$ python3 -q
>>> import numpy as np
>>> np.set_printoptions(precision=2, suppress=True, linewidth=160)
>>> other = np.array([[1, -2, -1, 3, -1],
...     [-3, -2, 0, 1, 1],
...     [0, -2, -1, -2, -1],
...     [1, -2, 1, -1, 1],
...     [1, 1, 3, 1, -1]])
>>> cent = np.array([[-2]])
>>> m1 = np.block([[other, np.zeros((5, 1))], [np.zeros((1, 5)), cent]])
>>> m1
array([[ 1., -2., -1.,  3., -1.,  0.],
       [-3., -2.,  0.,  1.,  1.,  0.],
       [ 0., -2., -1., -2., -1.,  0.],
       [ 1., -2.,  1., -1.,  1.,  0.],
       [ 1.,  1.,  3.,  1., -1.,  0.],
       [ 0.,  0.,  0.,  0.,  0., -2.]])
>>> theta = np.radians(135)
>>> R = np.eye(6)
>>> R[2, 2] = R[3, 3] = np.cos(theta)
>>> R[2, 3], R[3, 2] = -np.sin(theta), np.sin(theta)
>>> R
array([[ 1.  ,  0.  ,  0.  ,  0.  ,  0.  ,  0.  ],
       [ 0.  ,  1.  ,  0.  ,  0.  ,  0.  ,  0.  ],
       [ 0.  ,  0.  , -0.71, -0.71,  0.  ,  0.  ],
       [ 0.  ,  0.  ,  0.71, -0.71,  0.  ,  0.  ],
       [ 0.  ,  0.  ,  0.  ,  0.  ,  1.  ,  0.  ],
       [ 0.  ,  0.  ,  0.  ,  0.  ,  0.  ,  1.  ]])
>>> other = m1 @ R.T
>>> np.allclose(m1 @ m1.T, other @ other.T)
True
>>> other.round(2) + 0
array([[ 1.  , -2.  , -1.41, -2.83, -1.  ,  0.  ],
       [-3.  , -2.  , -0.71, -0.71,  1.  ,  0.  ],
       [ 0.  , -2.  ,  2.12,  0.71, -1.  ,  0.  ],
       [ 1.  , -2.  ,  0.  ,  1.41,  1.  ,  0.  ],
       [ 1.  ,  1.  , -2.83,  1.41, -1.  ,  0.  ],
       [ 0.  ,  0.  ,  0.  ,  0.  ,  0.  , -2.  ]])
>>> np.linalg.svd(m1, compute_uv=False), np.linalg.svd(other, compute_uv=False)
(array([4.71, 4.08, 3.41, 2.97, 2.  , 1.64]), array([4.71, 4.08, 3.41, 2.97, 2.  , 1.64]))
>>> np.allclose(np.linalg.norm(m1, axis=1), np.linalg.norm(other, axis=1))
True
>>> X = np.loadtxt("layer18.csv", delimiter=",")
>>> X
array([[ 0.58,  0.3 ,  0.3 ,  0.06, -0.42,  0.3 , -0.42,  0.06,  0.18],
       [ 0.3 ,  0.79, -0.21, -0.04,  0.3 , -0.21,  0.3 , -0.04, -0.13],
       [ 0.3 , -0.21,  0.79, -0.04,  0.3 , -0.21,  0.3 , -0.04, -0.13],
       [ 0.06, -0.04, -0.04,  0.99,  0.06, -0.04,  0.06, -0.01, -0.03],
       [-0.42,  0.3 ,  0.3 ,  0.06,  0.58,  0.3 , -0.42,  0.06,  0.18],
       [ 0.3 , -0.21, -0.21, -0.04,  0.3 ,  0.79,  0.3 , -0.04, -0.13],
       [-0.42,  0.3 ,  0.3 ,  0.06, -0.42,  0.3 ,  0.58,  0.06,  0.18],
       [ 0.06, -0.04, -0.04, -0.01,  0.06, -0.04,  0.06,  0.99, -0.03],
       [ 0.18, -0.13, -0.13, -0.03,  0.18, -0.13,  0.18, -0.03,  0.92]])
>>> np.round(X @ X.T, 2) + 0
array([[1., 0., 0., 0., 0., 0., 0., 0., 0.],
       [0., 1., 0., 0., 0., 0., 0., 0., 0.],
       [0., 0., 1., 0., 0., 0., 0., 0., 0.],
       [0., 0., 0., 1., 0., 0., 0., 0., 0.],
       [0., 0., 0., 0., 1., 0., 0., 0., 0.],
       [0., 0., 0., 0., 0., 1., 0., 0., 0.],
       [0., 0., 0., 0., 0., 0., 1., 0., 0.],
       [0., 0., 0., 0., 0., 0., 0., 1., 0.],
       [0., 0., 0., 0., 0., 0., 0., 0., 1.]])
>>> np.linalg.pinv(X)
array([[ 0.58,  0.3 ,  0.3 ,  0.06, -0.42,  0.3 , -0.42,  0.06,  0.18],
       [ 0.3 ,  0.79, -0.21, -0.04,  0.3 , -0.21,  0.3 , -0.04, -0.13],
       [ 0.3 , -0.21,  0.79, -0.04,  0.3 , -0.21,  0.3 , -0.04, -0.13],
       [ 0.06, -0.04, -0.04,  0.99,  0.06, -0.04,  0.06, -0.01, -0.03],
       [-0.42,  0.3 ,  0.3 ,  0.06,  0.58,  0.3 , -0.42,  0.06,  0.18],
       [ 0.3 , -0.21, -0.21, -0.04,  0.3 ,  0.79,  0.3 , -0.04, -0.13],
       [-0.42,  0.3 ,  0.3 ,  0.06, -0.42,  0.3 ,  0.58,  0.06,  0.18],
       [ 0.06, -0.04, -0.04, -0.01,  0.06, -0.04,  0.06,  0.99, -0.03],
       [ 0.18, -0.13, -0.13, -0.03,  0.18, -0.13,  0.18, -0.03,  0.92]])
>>> np.linalg.norm(X, axis=0)
array([1., 1., 1., 1., 1., 1., 1., 1., 1.])
>>> vec = np.array([3, 0, -2, -3, 3, -2, -1, 0, 3])
>>> [p for p in range(1, 25) if np.allclose(np.linalg.matrix_power(X, p), np.eye(9))]
[2, 4, 6, 8, 10, 12, 14, 16, 18, 20, 22, 24]
>>> np.abs(np.linalg.eigvals(X))
array([1., 1., 1., 1., 1., 1., 1., 1., 1.])
>>> np.linalg.inv(X)
array([[ 0.58,  0.3 ,  0.3 ,  0.06, -0.42,  0.3 , -0.42,  0.06,  0.18],
       [ 0.3 ,  0.79, -0.21, -0.04,  0.3 , -0.21,  0.3 , -0.04, -0.13],
       [ 0.3 , -0.21,  0.79, -0.04,  0.3 , -0.21,  0.3 , -0.04, -0.13],
       [ 0.06, -0.04, -0.04,  0.99,  0.06, -0.04,  0.06, -0.01, -0.03],
       [-0.42,  0.3 ,  0.3 ,  0.06,  0.58,  0.3 , -0.42,  0.06,  0.18],
       [ 0.3 , -0.21, -0.21, -0.04,  0.3 ,  0.79,  0.3 , -0.04, -0.13],
       [-0.42,  0.3 ,  0.3 ,  0.06, -0.42,  0.3 ,  0.58,  0.06,  0.18],
       [ 0.06, -0.04, -0.04, -0.01,  0.06, -0.04,  0.06,  0.99, -0.03],
       [ 0.18, -0.13, -0.13, -0.03,  0.18, -0.13,  0.18, -0.03,  0.92]])
>>> round(float(np.linalg.det(X)), 2)
-1.0
>>> np.sort(np.abs(np.degrees(np.angle(np.linalg.eigvals(X)))))
array([  0.,   0.,   0.,   0.,   0.,   0.,   0.,   0., 180.])
>>> np.round(np.linalg.norm(vec), 2), round(float(np.linalg.norm(X @ vec)), 2)
(np.float64(6.71), 6.71)
